% ipython --no-banner

In [1]: import numpy as np

In [2]: np.set_printoptions(precision=1, suppress=True, linewidth=200)

In [3]: J = np.load("layer13.npy")

In [4]: J.round(1) + 0
Out[4]: 
array([[ 10.5,   3.1,   1.1,   9.5,   8.7,  10.7,  20.2,  13.8,   5.3,   8.6,  11.8],
       [  5.5,   3.4,   1.4,   9.8,  11.6,   9.8,  17.3,  12.1,   6.3,   9.2,  13.1],
       [ -2.9,   2.1,   0.1,   1.2,   0.9,  -2.2,  -2.6,  -0.9,   2.3,  -0.7,   0.5],
       [ -0.4,   1.9,  -0.1,   0.6,  -1.2,  -2.2,  -1.9,  -0.5,   1.6,  -1.5,  -0.8],
       [ -1.8,   1.1,  -0.9,  -3.4,  -7.3,  -7.1,  -9.5,  -5.5,  -0.7,  -6.3,  -7.1],
       [ 11. ,   1.8,  -0.2,   3.6,  -1.6,   4.1,  10.7,   7.4,   1.4,   1.4,   2. ],
       [ -2.5,   3.2,   1.2,   6.5,   9.8,   4.1,   6.5,   5.2,   5.7,   5.7,   9.2],
       [  2.7,   2.3,   0.3,   3.5,   2.3,   1.9,   5. ,   4. ,   2.9,   1.8,   3.4],
       [  0. ,   2.4,   0.4,   3.3,   3.1,   1. ,   2.8,   2.6,   3.2,   1.7,   3.5],
       [  0.1,   1.9,  -0.1,   0.8,  -1.2,  -1.9,  -1.3,  -0.1,   1.6,  -1.4,  -0.7],
       [ -8.4,   2.1,   0.1,  -0.5,   0.9,  -5.4,  -9. ,  -4.9,   2.3,  -2.3,  -1.1],
       [  7.6,   2.2,   0.2,   4.4,   1.4,   4.2,   9.8,   6.9,   2.5,   2.6,   3.9],
       [  0.9,   0.3,  -1.7,  -6.2, -13.3,  -9.7, -12.4,  -7.6,  -3. ,  -9.8, -12.2],
       [ -6.8,   2.3,   0.3,   1. ,   2.6,  -3.3,  -5.5,  -2.6,   3. ,  -0.7,   1. ],
       [  5.2,   2.6,   0.6,   5.5,   4.4,   4.9,  10.1,   7.2,   3.7,   4.1,   6.2],
       [ -5. ,   1. ,  -1. ,  -4.9,  -8.3,  -9.6, -14.1,  -8.5,  -1.1,  -7.9,  -9. ],
       [ 11.8,   2.9,   0.9,   9. ,   7.1,  10.4,  20.1,  13.7,   4.7,   7.8,  10.6],
       [ -0.2,   2.3,   0.3,   2.7,   2.2,   0.3,   1.7,   1.9,   2.8,   1. ,   2.6],
       [  2.5,   3.5,   1.5,   9.1,  11.8,   8.3,  14.2,  10.2,   6.4,   8.6,  12.5],
       [ -4.6,   1.6,  -0.4,  -1.6,  -2.9,  -5.8,  -8.4,  -4.7,   0.9,  -4. ,  -3.7],
       [ 13.2,   3.1,   1.1,  10.5,   9. ,  12.5,  23.6,  15.9,   5.4,   9.6,  12.9],
       [ -6.2,   0.5,  -1.5,  -7.3, -11.8, -12.7, -18.9, -11.6,  -2.4, -10.8, -12.7],
       [  3.6,   3.1,   1.1,   7.5,   8.5,   6.7,  12.2,   8.8,   5.2,   6.5,   9.6],
       [ -1.8,   1. ,  -1. ,  -3.7,  -7.9,  -7.5, -10.1,  -6. ,  -1. ,  -6.7,  -7.7],
       [ 18.7,   0.9,  -1.1,   1.4,  -9.1,   3.3,  12.1,   7.9,  -1.4,  -1.8,  -3. ],
       [  7.4,   1.1,  -0.9,  -0.7,  -7.3,  -1.8,   1.1,   1.1,  -0.7,  -3.6,  -4.5],
       [  1.8,   3.2,   1.2,   7.5,   9.5,   6.3,  11. ,   8.1,   5.6,   6.7,  10.1],
       [ 13.4,   1.3,  -0.7,   2.1,  -5.3,   2.9,   9.7,   6.6,   0. ,  -0.6,  -0.9],
       [ 10.4,   2.5,   0.5,   6.7,   3.9,   7.4,  15.4,  10.5,   3.4,   5.2,   7.1],
       [ -1.1,   0.9,  -1.1,  -4.1,  -8.8,  -7.7, -10.2,  -6. ,  -1.3,  -7.2,  -8.4],
       [  1.3,   0.9,  -1.1,  -3.4,  -8.7,  -6.4,  -7.4,  -4.3,  -1.3,  -6.4,  -7.6],
       [ 13.9,   1. ,  -1. ,   0.6,  -8.1,   1.3,   7.7,   5.2,  -1. ,  -2.4,  -3.4],
       [  3.3,   1.6,  -0.4,   0.4,  -3.3,  -1.5,   0.3,   0.8,   0.8,  -2. ,  -1.8],
       [ -7.9,   2.8,   0.8,   3.2,   6.8,  -1. ,  -2.6,  -0.6,   4.5,   2. ,   4.7],
       [ -5.3,   2.4,   0.4,   1.6,   2.9,  -2.3,  -3.6,  -1.4,   3.1,  -0.1,   1.7],
       [ -5. ,   1.1,  -0.9,  -4.3,  -7.4,  -9. , -13.2,  -7.8,  -0.8,  -7.2,  -8.1],
       [ -4.3,   1.7,  -0.3,  -1.4,  -2.8,  -5.5,  -7.9,  -4.3,   1. ,  -3.8,  -3.5],
       [  7.8,   3. ,   1. ,   8.2,   7.8,   8.6,  16.3,  11.3,   4.9,   7.2,  10.2],
       [  9.7,   1.1,  -0.9,  -0.1,  -7.3,  -0.5,   3.7,   2.7,  -0.7,  -3. ,  -3.8]])

In [5]: # null space of dimension 8

In [6]: gram = np.cov(J, rowvar=False)

In [7]: round(np.corrcoef(J[:, 5], J[:, 7])[0, 1], 1)
Out[7]: np.float64(1.0)

In [8]: gram.shape
Out[8]: (11, 11)

In [9]: np.corrcoef(J.T)
Out[9]: 
array([[1. , 0.1, 0.1, 0.5, 0.1, 0.7, 0.8, 0.8, 0.1, 0.4, 0.3],
       [0.1, 1. , 1. , 0.9, 1. , 0.8, 0.7, 0.7, 1. , 0.9, 1. ],
       [0.1, 1. , 1. , 0.9, 1. , 0.8, 0.7, 0.7, 1. , 0.9, 1. ],
       [0.5, 0.9, 0.9, 1. , 0.9, 1. , 0.9, 0.9, 0.9, 1. , 1. ],
       [0.1, 1. , 1. , 0.9, 1. , 0.8, 0.7, 0.7, 1. , 0.9, 1. ],
       [0.7, 0.8, 0.8, 1. , 0.8, 1. , 1. , 1. , 0.8, 1. , 0.9],
       [0.8, 0.7, 0.7, 0.9, 0.7, 1. , 1. , 1. , 0.7, 0.9, 0.9],
       [0.8, 0.7, 0.7, 0.9, 0.7, 1. , 1. , 1. , 0.7, 0.9, 0.9],
       [0.1, 1. , 1. , 0.9, 1. , 0.8, 0.7, 0.7, 1. , 0.9, 1. ],
       [0.4, 0.9, 0.9, 1. , 0.9, 1. , 0.9, 0.9, 0.9, 1. , 1. ],
       [0.3, 1. , 1. , 1. , 1. , 0.9, 0.9, 0.9, 1. , 1. , 1. ]])

In [10]: np.argwhere(np.triu(np.abs(np.corrcoef(J.T)) > 0.8, 1))
Out[10]: 
array([[ 1,  2],
       [ 1,  3],
       [ 1,  4],
       [ 1,  8],
       [ 1,  9],
       [ 1, 10],
       [ 2,  3],
       [ 2,  4],
       [ 2,  8],
       [ 2,  9],
       [ 2, 10],
       [ 3,  4],
       [ 3,  5],
       [ 3,  6],
       [ 3,  7],
       [ 3,  8],
       [ 3,  9],
       [ 3, 10],
       [ 4,  8],
       [ 4,  9],
       [ 4, 10],
       [ 5,  6],
       [ 5,  7],
       [ 5,  9],
       [ 5, 10],
       [ 6,  7],
       [ 6,  9],
       [ 6, 10],
       [ 7,  9],
       [ 7, 10],
       [ 8,  9],
       [ 8, 10],
       [ 9, 10]])

In [11]: np.polyfit(J[:, 5], J[:, 7], 1)
Out[11]: array([1.1, 2.1])
